% python3 -q
>>> import numpy as np
>>> np.set_printoptions(precision=3, suppress=True, linewidth=160)
>>> arr = np.cumsum(np.array([[-1, 3, 0, 2],
...     [0, 3, 2, 3],
...     [1, 2, -3, -2],
...     [-3, 3, 3, -3],
...     [-1, 0, -1, -1],
...     [1, 1, 0, -1],
...     [0, -1, 0, -1],
...     [3, 3, 2, 0],
...     [2, 0, -2, 3],
...     [-3, -3, 0, 1],
...     [3, -3, 2, -2]]), axis=0)
>>> arr
array([[-1,  3,  0,  2],
       [-1,  6,  2,  5],
       [ 0,  8, -1,  3],
       [-3, 11,  2,  0],
       [-4, 11,  1, -1],
       [-3, 12,  1, -2],
       [-3, 11,  1, -3],
       [ 0, 14,  3, -3],
       [ 2, 14,  1,  0],
       [-1, 11,  1,  1],
       [ 2,  8,  3, -1]])
>>> x0 = np.array([-6, -9, -4, 3])
>>> h = np.maximum(arr @ x0, 0)
>>> np.tanh(arr @ x0)
array([-1., -1., -1., -1., -1., -1., -1., -1., -1., -1., -1.])
>>> print(h)
[0 0 0 0 0 0 0 0 0 0 0]
>>> np.maximum(arr @ (3 * x0), 0)
array([0, 0, 0, 0, 0, 0, 0, 0, 0, 0, 0])
>>> np.flatnonzero(h > 1e-9)
array([], dtype=int64)
>>> arr.T @ h
array([0, 0, 0, 0])
>>> Xs = (arr - arr.mean(axis=0)) / arr.std(axis=0)
>>> print(Xs.std(axis=0))
[1. 1. 1. 1.]
>>> np.argwhere(np.abs(Xs) > 2)
array([[0, 1],
       [1, 3],
       [2, 2]])
>>> b = np.linalg.lstsq(np.delete(Xs, 2, axis=1), Xs[:, 2])[0]
>>> b
array([ 0.258,  0.053, -0.393])
>>> round(1 - np.var(Xs[:, 2] - np.delete(Xs, 2, axis=1) @ b), 3)
np.float64(0.21)
>>> np.abs(b).argmax()
np.int64(2)
>>> labels = arr[:, 0] > np.median(arr[:, 0])
>>> r0 = arr[labels].mean(axis=0) - arr[~labels].mean(axis=0)
>>> r0
array([ 3.286,  1.714,  0.357, -0.536])
>>> round(float((((arr - arr.mean(axis=0)) @ r0 > 0) == labels).mean()), 3)
0.818
>>> labels.astype(int)
array([0, 0, 1, 0, 0, 0, 0, 1, 1, 0, 1])
>>> np.argsort(-np.abs(r0).round(6), kind="stable")
array([0, 1, 3, 2])
>>> ((arr - arr.mean(axis=0)) @ r0 > 0).astype(int)
array([0, 0, 0, 0, 0, 0, 0, 1, 1, 1, 1])
